In [1]: import numpy as np

In [2]: from numpy import linalg as LA

In [3]: np.set_printoptions(precision=2, suppress=True, linewidth=200)

In [4]: J = np.loadtxt("x.csv", delimiter=",")

In [5]: print(J)
[[ 2.  2.  3.  0.  0.  3.  2.  0.  0.]
 [ 4.  4.  5.  2.  3.  4.  5.  2.  3.]
 [ 4.  6.  8.  4.  3.  7.  6.  4.  3.]
 [ 5.  6.  9.  7.  4.  7.  8.  4.  5.]
 [ 6.  8.  9.  9.  4.  8. 11.  5.  7.]
 [ 8. 11.  9.  9.  6.  8. 13.  8. 10.]
 [ 8. 14. 12. 11.  7. 10. 16.  8. 11.]
 [ 8. 16. 15. 11.  7. 10. 18.  9. 13.]
 [ 8. 16. 18. 14.  9. 10. 18. 12. 13.]
 [ 9. 18. 21. 15. 12. 12. 19. 14. 15.]
 [ 9. 18. 21. 15. 15. 15. 19. 17. 16.]
 [11. 21. 21. 17. 15. 17. 21. 17. 19.]
 [14. 23. 23. 20. 18. 19. 22. 20. 21.]
 [17. 26. 26. 21. 19. 21. 25. 22. 22.]
 [19. 28. 29. 23. 21. 24. 28. 23. 22.]
 [20. 30. 30. 23. 22. 24. 28. 25. 22.]
 [23. 33. 30. 24. 24. 27. 31. 28. 24.]
 [26. 36. 33. 25. 24. 30. 33. 28. 26.]
 [28. 37. 34. 25. 27. 31. 36. 29. 28.]
 [30. 39. 37. 28. 28. 33. 37. 30. 29.]
 [33. 41. 37. 28. 28. 36. 38. 31. 31.]
 [36. 41. 39. 31. 31. 38. 38. 33. 33.]
 [37. 41. 41. 32. 32. 39. 39. 36. 33.]
 [40. 44. 41. 35. 33. 40. 41. 38. 35.]
 [41. 45. 42. 36. 33. 42. 43. 40. 37.]
 [43. 48. 45. 39. 36. 43. 45. 41. 38.]
 [46. 48. 47. 41. 37. 46. 48. 41. 39.]
 [49. 50. 49. 41. 39. 46. 48. 44. 41.]
 [49. 51. 51. 44. 41. 47. 49. 44. 44.]
 [49. 54. 51. 45. 43. 47. 49. 47. 47.]
 [49. 54. 53. 48. 44. 50. 51. 49. 47.]
 [52. 54. 54. 48. 46. 52. 54. 52. 50.]
 [52. 55. 57. 48. 46. 55. 56. 54. 51.]
 [53. 57. 60. 50. 46. 57. 59. 55. 54.]
 [54. 57. 62. 50. 47. 59. 62. 58. 57.]
 [55. 60. 63. 52. 48. 62. 63. 59. 58.]
 [58. 60. 63. 55. 50. 63. 63. 60. 58.]
 [59. 62. 65. 57. 53. 66. 64. 63. 61.]
 [62. 64. 66. 58. 55. 68. 66. 66. 63.]
 [63. 66. 68. 61. 57. 69. 69. 67. 63.]
 [66. 68. 69. 63. 59. 69. 69. 68. 63.]
 [69. 68. 71. 65. 61. 70. 72. 69. 63.]
 [69. 70. 71. 66. 61. 72. 73. 71. 64.]]

In [6]: Xc = J - J.mean(axis=0)

In [7]: left, sigma, VT = LA.svd(Xc, full_matrices=False)

In [8]: print(np.searchsorted(np.cumsum(sigma ** 2) / (sigma ** 2).sum(), 0.9) + 1)
1

In [9]: print(np.round(Xc.mean(axis=0), 2) + 0)
[0. 0. 0. 0. 0. 0. 0. 0. 0.]

In [10]: print(np.abs(left[:, 0]).argmax())
0

In [11]: print(sigma)
[397.12  18.76  15.93  11.22   9.3    7.3    6.57   4.96   4.09]

In [12]: print(LA.matrix_rank(Xc))
9

In [13]: print(VT[0] * np.sign(VT[0, np.abs(VT[0]).argmax()]))
[0.35 0.33 0.34 0.31 0.3  0.36 0.34 0.35 0.32]

In [14]: print(np.round(sigma ** 2 / (sigma ** 2).sum(), 2) + 0)
[0.99 0.   0.   0.   0.   0.   0.   0.   0.  ]

In [15]: Xc = (J - J.mean(axis=0)) / J.std(axis=0)

In [16]: print(np.argwhere(np.abs(Xc) > 2))
[]

In [17]: b = LA.lstsq(np.delete(Xc, 0, axis=1), Xc[:, 0])[0]

In [18]: print(round(float(1 - np.var(Xc[:, 0] - np.delete(Xc, 0, axis=1) @ b)), 2))
0.99

In [19]: print(np.abs(b).argmax())
4

In [20]: W0 = np.load("mat.npy")

In [21]: print(W0)
[[  0  -2  -4  19   9  20  11  -6   3 -16   4  -9]
 [-12   6  -2   5   5   6  11  -6   5 -12  18 -11]
 [  0 -12  -9  -9 -24   3 -12 -18   3  -6  -3  15]
 [  2  -4  -4  14   4  16   6  -6   2 -12   0  -4]
 [ -4  -4  -6   4  -6  10   2 -12   4 -12   6   0]
 [  0  -6  -7  16   1  21   7 -12   4 -18   3  -4]
 [ -3  -2  -5  14   4  17   9  -9   4 -16   7  -7]
 [  0  -2  -4  19   9  20  11  -6   3 -16   4  -9]
 [ -9   0  -3 -15 -15  -9  -6  -9   3   0   9   6]
 [ -7   4  -1   5   5   5   8  -3   3  -8  11  -8]
 [  6  -8  -4   4  -6   8  -4  -6   0  -4  -8   6]]

In [22]: # rank 3

In [23]: left, sigma, VT = LA.svd(W0)

In [24]: vecs = VT[:(sigma > 1e-8).sum()]

In [25]: rng = np.random.default_rng(812)

In [26]: x0 = W0[4] + -1 * W0[10] + rng.integers(2) * np.eye(12)[4]

In [27]: print(x0)
[-10.   4.  -2.   0.   1.   2.   6.  -6.   4.  -8.  14.  -6.]

In [28]: print(LA.matrix_rank(np.vstack([W0, x0])))
4

In [29]: print(round(float(LA.norm(x0 - vecs.T @ vecs @ x0)), 2))
0.79

In [30]: print(np.diag(vecs.T @ vecs))
[0.25 0.16 0.08 0.34 0.38 0.37 0.17 0.31 0.04 0.27 0.44 0.2 ]

In [31]: x0 = np.array([3, 0, 2, 2, 2, 0, 3, 0, 1, 0, 0, 3])

In [32]: h1 = np.maximum(W0 @ x0, 0)

In [33]: print(np.maximum(W0 @ (3 * x0), 0))
[171   0   0 126   0  99  81 171   0   0  36]

In [34]: print(np.flatnonzero(h1 > 1e-9))
[ 0  3  5  6  7 10]

In [35]: print(np.maximum(W0 @ x0, 0) - np.maximum(-W0 @ x0, 0))
[ 57 -15 -72  42 -18  33  27  57 -90   0  12]

In [36]: print(W0.T @ h1)
[   75  -744 -1038  3708  1263  4200  1932 -1647   666 -3402   648 -1443]

In [37]: print(np.tanh(W0 @ x0))
[ 1. -1. -1.  1. -1.  1.  1.  1. -1.  0.  1.]

In [38]: print(h1)
[57  0  0 42  0 33 27 57  0  0 12]

In [39]: print(np.round(LA.norm(W0, "nuc"), 2))
170.41

In [40]: print(LA.norm(W0, axis=0))
[18.41 18.44 16.4  41.93 33.44 45.84 28.16 31.03 11.05 40.5  26.93 26.93]

In [41]: print(round(float(LA.norm(W0) ** 2 / LA.norm(W0, 2) ** 2), 2))
1.55

In [42]: print(round(float(LA.norm(W0, 1)), 2), round(LA.norm(W0, np.inf), 2))
135.0 114.0

In [43]: print(round(LA.norm(W0, 2), 2))
83.89
